% python3 -q
>>> import numpy as np
>>> np.set_printoptions(precision=2, suppress=True, linewidth=100)
>>> mat = np.array([[5, -3, 4, -1, -5, 3],
...     [5, 1, 4, 1, 2, 0],
...     [-5, -5, -5, -2, 1, 0],
...     [5, 4, -3, 3, 0, 3],
...     [0, 5, 0, -2, 2, 3]])
>>> mat[:, 5] = -3 * mat[:, 1]
>>> mat
array([[  5,  -3,   4,  -1,  -5,   9],
       [  5,   1,   4,   1,   2,  -3],
       [ -5,  -5,  -5,  -2,   1,  15],
       [  5,   4,  -3,   3,   0, -12],
       [  0,   5,   0,  -2,   2, -15]])
>>> mat.ravel(order="F")
array([  5,   5,  -5,   5,   0,  -3,   1,  -5,   4,   5,   4,   4,  -5,  -3,   0,  -1,   1,  -2,
         3,  -2,  -5,   2,   1,   0,   2,   9,  -3,  15, -12, -15])
>>> mat.reshape(2, -1)
array([[  5,  -3,   4,  -1,  -5,   9,   5,   1,   4,   1,   2,  -3,  -5,  -5,  -5],
       [ -2,   1,  15,   5,   4,  -3,   3,   0, -12,   0,   5,   0,  -2,   2, -15]])
>>> blk = mat.reshape(5, 2, -1)
>>> blk.sum(axis=1)
array([[  4,  -8,  13],
       [  6,   3,   1],
       [ -7,  -4,  10],
       [  8,   4, -15],
       [ -2,   7, -15]])
>>> blk.shape
(5, 2, 3)
>>> Y = np.array([[2, 1, 2], [1, 1, 0], [0, 1, 2]])
>>> A = np.tril(Y)
>>> A
array([[2, 0, 0],
       [1, 1, 0],
       [0, 1, 2]])
>>> Y = np.linalg.inv(A)
>>> np.linalg.inv(Y)
array([[2., 0., 0.],
       [1., 1., 0.],
       [0., 1., 2.]])
>>> np.round(np.linalg.slogdet(A)[0], 2)
np.float64(1.0)
>>> np.linalg.det(A) * Y
array([[ 2.,  0.,  0.],
       [-2.,  4.,  0.],
       [ 1., -2.,  2.]])
>>> A @ Y
array([[1., 0., 0.],
       [0., 1., 0.],
       [0., 0., 1.]])
>>> np.round(np.linalg.cond(A), 2)
np.float64(3.09)
>>> proj = np.triu(np.array([[0, -1, -1], [2, 2, 2], [-2, 2, 2]]), 1) + np.eye(3)
>>> Y = proj @ A @ np.linalg.inv(proj)
>>> round(float(np.linalg.det(Y)), 2)
4.0
>>> Y
array([[ 1., -1.,  1.],
       [ 1.,  4., -3.],
       [ 0.,  1.,  0.]])
>>> proj @ A - A @ proj
array([[-1.,  0.,  0.],
       [ 0.,  3.,  3.],
       [ 0.,  0., -2.]])
>>> np.trace(Y), np.trace(A)
(np.float64(5.0), np.int64(5))
>>> np.poly(Y)
array([ 1., -5.,  8., -4.])
>>> J = np.load("test18.npy")
>>> J
array([[6., 1., 1., 1.],
       [1., 6., 1., 1.],
       [1., 1., 6., 1.],
       [1., 1., 1., 6.]])
>>> proj = np.triu(np.array([[0, 2, -2, 3], [0, -2, -2, -2], [0, 0, -2, -3], [-2, -1, -2, 3]]), 1) + np.eye(4)
>>> Y = proj @ J @ np.linalg.inv(proj)
>>> np.poly(Y)
array([   1.,  -24.,  210., -800., 1125.])
>>> round(float(np.linalg.det(Y)), 2)
1125.0
>>> K = np.loadtxt("m.csv", delimiter=",")
>>> K
array([[0.4 , 0.  , 0.2 , 0.2 , 0.2 ],
       [0.  , 0.5 , 0.  , 0.5 , 0.  ],
       [0.33, 0.  , 0.33, 0.  , 0.33],
       [0.  , 0.  , 0.5 , 0.5 , 0.  ],
       [0.  , 0.  , 0.5 , 0.  , 0.5 ]])
>>> round(float(np.linalg.det(A[::-1])), 2)
-4.0
>>> np.poly(A)
array([ 1., -5.,  8., -4.])
>>> np.round(np.linalg.det(2 * A), 2), round(float(np.linalg.det(A)), 2)
(np.float64(32.0), 4.0)
>>> np.linalg.eigvals(A)
array([2., 1., 2.])
>>> np.einsum("ij,ji->", A, A)
np.int64(9)
>>> Uu, sigma, Vh = np.linalg.svd(K, full_matrices=False)
>>> np.round(Uu.T @ K @ Vh.T, 2) + 0
array([[1.08, 0.  , 0.  , 0.  , 0.  ],
       [0.  , 0.77, 0.  , 0.  , 0.  ],
       [0.  , 0.  , 0.45, 0.  , 0.  ],
       [0.  , 0.  , 0.  , 0.37, 0.  ],
       [0.  , 0.  , 0.  , 0.  , 0.06]])
>>> np.round(Vh @ Vh.T, 2) + 0
array([[1., 0., 0., 0., 0.],
       [0., 1., 0., 0., 0.],
       [0., 0., 1., 0., 0.],
       [0., 0., 0., 1., 0.],
       [0., 0., 0., 0., 1.]])
>>> np.allclose(Uu * sigma @ Vh, K)
True
>>> np.round(np.sqrt((sigma ** 2).sum()), 2), round(float(np.linalg.norm(K)), 2)
(np.float64(1.45), 1.45)
>>> np.abs(Uu[:, 0]).round(6).argmax()
np.int64(4)
>>> Uu.shape, sigma.shape, Vh.shape
((5, 5), (5,), (5, 5))
>>> np.cumsum(sigma ** 2) / np.sum(sigma ** 2)
array([0.55, 0.84, 0.93, 1.  , 1.  ])
>>> sigma / sigma[0]
array([1.  , 0.72, 0.41, 0.35, 0.06])
>>> np.round(Uu.T @ Uu, 2) + 0
array([[1., 0., 0., 0., 0.],
       [0., 1., 0., 0., 0.],
       [0., 0., 1., 0., 0.],
       [0., 0., 0., 1., 0.],
       [0., 0., 0., 0., 1.]])
>>> (K - K.T) / 2
array([[ 0.  ,  0.  , -0.07,  0.1 ,  0.1 ],
       [ 0.  ,  0.  ,  0.  ,  0.25,  0.  ],
       [ 0.07,  0.  ,  0.  , -0.25, -0.08],
       [-0.1 , -0.25,  0.25,  0.  ,  0.  ],
       [-0.1 ,  0.  ,  0.08,  0.  ,  0.  ]])
>>> np.allclose(K @ K.T, K.T @ K)
False
>>> np.linalg.matrix_power(K, 3)
array([[0.21, 0.  , 0.37, 0.14, 0.28],
       [0.08, 0.12, 0.33, 0.38, 0.08],
       [0.21, 0.  , 0.37, 0.08, 0.34],
       [0.21, 0.  , 0.38, 0.16, 0.26],
       [0.21, 0.  , 0.38, 0.03, 0.38]])
>>> round(float(np.trace(K)), 2)
2.23
>>> np.allclose(K, K.T)
False
>>> round(np.linalg.det(K), 2)
np.float64(0.01)
>>> np.round(np.abs(np.linalg.eigvals(K)).max(), 2)
np.float64(1.0)
>>> blk = np.stack([mat, 4 * mat, mat[::-1]])
>>> blk.shape
(3, 5, 6)
>>> (blk @ mat.T).shape
(3, 5, 5)
>>> q, V = np.linalg.qr(K[:, :3])[0], np.linalg.qr(K[:, 3:])[0]
>>> sigma = np.linalg.svd(q.T @ V, compute_uv=False)
>>> np.degrees(np.arccos(sigma.clip(0, 1)))
array([ 6.79, 54.38])
>>> sigma
array([0.99, 0.58])
>>> round(np.linalg.norm(q @ q.T - V @ V.T, 2), 2)
np.float64(1.0)
>>> rng = np.random.default_rng(3967)
>>> feats = rng.normal(size=(26, 3)) + 5 * np.array([2, -1, 3])
>>> feats
array([[ 9.66, -6.34, 15.34],
       [ 9.66, -6.79, 15.33],
       [ 9.9 , -4.36, 14.8 ],
       [10.06, -6.85, 14.56],
       [ 9.74, -3.51, 14.05],
       [10.94, -5.96, 14.7 ],
       [ 9.09, -5.09, 13.18],
       [ 7.92, -4.98, 15.34],
       [ 9.67, -5.61, 14.98],
       [10.46, -5.12, 15.02],
       [11.07, -5.  , 14.79],
       [11.14, -5.31, 15.85],
       [10.93, -3.42, 15.06],
       [10.5 , -5.49, 14.01],
       [ 9.89, -5.91, 14.18],
       [10.31, -4.3 , 16.91],
       [10.42, -5.07, 13.54],
       [10.38, -4.48, 14.83],
       [11.39, -4.8 , 15.52],
       [11.87, -3.89, 13.45],
       [ 9.36, -4.01, 14.85],
       [10.31, -4.75, 14.15],
       [ 9.57, -5.65, 15.37],
       [11.89, -6.27, 15.05],
       [10.85, -5.91, 16.25],
       [10.84, -4.61, 14.24]])
>>> Xs = feats - feats.mean(axis=0)
>>> V = np.linalg.svd(Xs)[2][:1]
>>> Y = Xs - Xs @ V.T @ V
>>> np.linalg.norm(Y, axis=1).round(6).argmax()
np.int64(7)
>>> Y.std(axis=0)
array([0.84, 0.4 , 0.71])
>>> np.cov(Xs @ V.T, rowvar=False)
array(0.95)
>>> (Xs @ V.T).std(axis=0)
array([0.96])
>>> np.round(np.linalg.norm(Y) / np.linalg.norm(Xs), 2)
np.float64(0.77)
>>> x0 = np.array([2, 0, 3])
>>> target = feats @ x0
>>> np.round(np.linalg.lstsq(feats, target)[0], 2) + 0
array([2., 0., 3.])
>>> target = target + 0.02 * rng.normal(size=26)
>>> target
array([65.32, 65.3 , 64.18, 63.81, 61.61, 65.97, 57.74, 61.87, 64.3 , 65.98, 66.52, 69.83, 67.03,
       63.04, 62.32, 71.34, 61.46, 65.24, 69.31, 64.11, 63.22, 63.1 , 65.26, 68.96, 70.4 , 64.45])
>>> b, *_ = np.linalg.lstsq(feats, target)
>>> b
array([ 2.  , -0.01,  2.99])
>>> np.round(feats.T @ (target - feats @ b), 2) + 0
array([0., 0., 0.])
>>> M = np.load("sample10.npy")
>>> M
array([[1.  , 0.  ],
       [0.25, 0.75]])
>>> q = M.astype(float).copy()
>>> for j in range(2):
...     q[:, j] -= q[:, :j] @ (q[:, :j].T @ q[:, j])
...     q[:, j] /= np.linalg.norm(q[:, j])
... 
>>> q
array([[ 0.97, -0.24],
       [ 0.24,  0.97]])
>>> W0 = np.array([[3, -8, -7], [-8, 3, -8], [-7, -8, 3]])
>>> # symmetric
>>> f = np.array([5, 1, 4])
>>> Y = W0 + np.outer(f, np.eye(3)[1])
>>> np.linalg.matrix_rank(Y - W0)
np.int64(1)
>>> Y
array([[ 3., -3., -7.],
       [-8.,  4., -8.],
       [-7., -4.,  3.]])
>>> def softmax(z):
...     e = np.exp(z - z.max(axis=-1, keepdims=True))
...     return e / e.sum(axis=-1, keepdims=True)
... 
>>> np.round(softmax(Y[0]), 2) + 0
array([1., 0., 0.])
>>> softmax(Y).sum(axis=1)
array([1., 1., 1.])
>>> S = Y @ Y.T / np.sqrt(3)
>>> np.round(softmax(S + np.triu(np.full(S.shape, -np.inf), 1)), 2) + 0
array([[1., 0., 0.],
       [0., 1., 0.],
       [0., 0., 1.]])
>>> softmax(S).round(6).argmax(axis=1)
array([0, 1, 2])
>>> np.round(softmax(S), 2) + 0
array([[1., 0., 0.],
       [0., 1., 0.],
       [0., 0., 1.]])
